$ python -q
>>> import numpy as np
>>> from numpy import linalg as LA
>>> np.set_printoptions(precision=3, suppress=True, linewidth=100, legacy="1.25")
>>> def rd(a):
...     return np.round(a, 3) + 0
... 
>>> out = np.array([[-2]])
>>> Z = np.array([[1, 3], [3, 0]])
>>> E = np.block([[out, np.zeros((1, 2))], [np.zeros((2, 1)), Z]])
>>> E
array([[-2.,  0.,  0.],
       [ 0.,  1.,  3.],
       [ 0.,  3.,  0.]])
>>> out = E / LA.norm(E, axis=1, keepdims=True)
>>> G = out @ out.T
>>> (np.abs(G) > 0.9).astype(int)
array([[1, 0, 0],
       [0, 1, 0],
       [0, 0, 1]])
>>> rd(LA.norm(out, axis=1))
array([1., 1., 1.])
>>> G[0]
array([1., 0., 0.])
>>> np.argwhere(np.triu(np.abs(G) > 0.95, 1))
array([], shape=(0, 2), dtype=int64)
>>> np.degrees(np.arccos(np.clip(G[0, 2], -1, 1)))
90.0
>>> rng = np.random.default_rng(994670)
>>> labels = rng.permutation(3)
>>> print(labels)
[2 1 0]
>>> out = E[labels][:, labels]
>>> rd(LA.det(out)), rd(LA.det(E[labels]))
(18.0, -18.0)
>>> np.trace(out)
-1.0
>>> rd(np.sort(np.abs(LA.eigvals(out))))
array([2.   , 2.541, 3.541])
>>> np.allclose(out, E)
False
>>> out
array([[ 0.,  3.,  0.],
       [ 3.,  1.,  0.],
       [ 0.,  0., -2.]])
>>> X = np.array([[2, 0, 2, 3], [0, 3, 3, 3], [3, 3, 3, 2], [1, 1, 2, 2]])
>>> print(X)
[[2 0 2 3]
 [0 3 3 3]
 [3 3 3 2]
 [1 1 2 2]]
>>> W = np.array([[7, -5, 3], [-8, 8, 6], [1, 7, -6], [-9, -7, 0]])
>>> b = np.array([9, 8, 7])
>>> act = np.maximum(X @ W + b, 0)
>>> LA.matrix_rank(act)
2
>>> (act > 0).mean(axis=0)
array([0.  , 0.75, 1.  ])
>>> (act > 0).astype(int)
array([[0, 0, 1],
       [0, 1, 1],
       [0, 1, 1],
       [0, 1, 1]])
>>> Z = np.array([[1, -2], [1, 3], [-1, 2]])
>>> (act @ Z).round(6).argmax(axis=1)
array([1, 1, 1, 1])
>>> proj = np.triu(np.array([[-1, -3, 0, 4], [0, 4, 1, 4], [-4, 3, -3, 2], [5, -5, -4, -4]]), 1) + np.eye(4)
>>> out = proj @ X @ LA.inv(proj)
>>> out
array([[   6.,   13.,  -12.,  -50.],
       [   7.,   31.,  -17., -105.],
       [   5.,   20.,  -13.,  -68.],
       [   1.,    4.,   -2.,  -14.]])
>>> np.trace(out), np.trace(X)
(10.0, 10)
>>> J = np.load("data.npy")
>>> J
array([[-0.515, -0.438, -0.604],
       [-0.827,  0.74 , -0.217],
       [ 0.197,  0.245,  0.291],
       [ 0.1  ,  0.544,  0.43 ],
       [ 0.757, -0.43 ,  0.38 ],
       [ 0.254, -0.811, -0.493],
       [ 0.388,  0.264,  0.43 ],
       [-0.993,  0.874, -0.8  ],
       [ 0.998, -0.969,  0.778],
       [ 0.959, -0.629,  0.706],
       [-0.686,  0.953,  0.537],
       [ 0.537, -0.831, -0.327],
       [-0.951,  0.544, -0.716],
       [-0.953,  0.1  , -0.845],
       [-0.978,  0.793, -0.706],
       [-0.887,  0.397, -0.617],
       [-0.731,  0.05 , -0.551],
       [-0.485, -0.883, -0.851]])
>>> Q, V = LA.qr(E[:, :1])[0], LA.qr(E[:, 1:])[0]
>>> sig = LA.svd(Q.T @ V, compute_uv=False)
>>> rd(sig)
array([0.])
>>> W0 = np.loadtxt("case0.csv", delimiter=",")
>>> print(W0)
[[-20.182 -16.81  -17.679]
 [-10.355  -8.501  -6.974]
 [ -8.346  -6.776  -4.93 ]
 [ -1.742  -1.062   0.127]
 [ -1.22   -0.675   0.081]
 [  1.449   0.744   0.732]
 [  2.392   1.254   1.436]
 [  3.756   2.021   2.604]
 [  6.046   3.358   4.78 ]
 [  6.762   3.785   5.495]
 [ 11.981   6.988  10.979]
 [ 26.757  16.482  27.612]
 [ 28.902  17.889  30.09 ]
 [ 29.12   18.032  30.342]
 [ 32.773  20.442  34.588]
 [ 38.696  24.375  41.519]
 [ 39.049  24.61   41.933]
 [ 44.248  28.085  48.058]
 [ 47.47   30.248  51.868]]
>>> vec = np.array([2, 3, 0])
>>> y = W0 @ vec
>>> rd(LA.pinv(W0) @ W0)
array([[1., 0., 0.],
       [0., 1., 0.],
       [0., 0., 1.]])
>>> y = y + 0.3 * rng.normal(size=19)
>>> rd(y)
array([-90.595, -46.259, -37.108,  -6.365,  -3.986,   4.949,   8.454,  13.398,  22.129,  24.694,
        44.818, 103.033, 111.756, 112.463, 127.099, 150.503, 151.819, 173.016, 185.359])
>>> b, *_ = LA.lstsq(W0, y)
>>> b.round()
array([2., 3., 0.])
>>> f, r1 = W0[10], W0[1]
>>> rd(f @ r1)
-260.036
>>> p = (f @ r1) / (f @ f) * f
>>> rd(np.outer(f, r1))
array([[-124.063, -101.85 ,  -83.555],
       [ -72.361,  -59.405,  -48.734],
       [-113.688,  -93.332,  -76.568]])
>>> rd(r1 - p)
array([-0.399, -2.694,  2.15 ])
>>> print(rd(LA.norm(f + r1) ** 2 + LA.norm(f - r1) ** 2))
1082.089
>>> print(rd(p))
[-9.956 -5.807 -9.124]
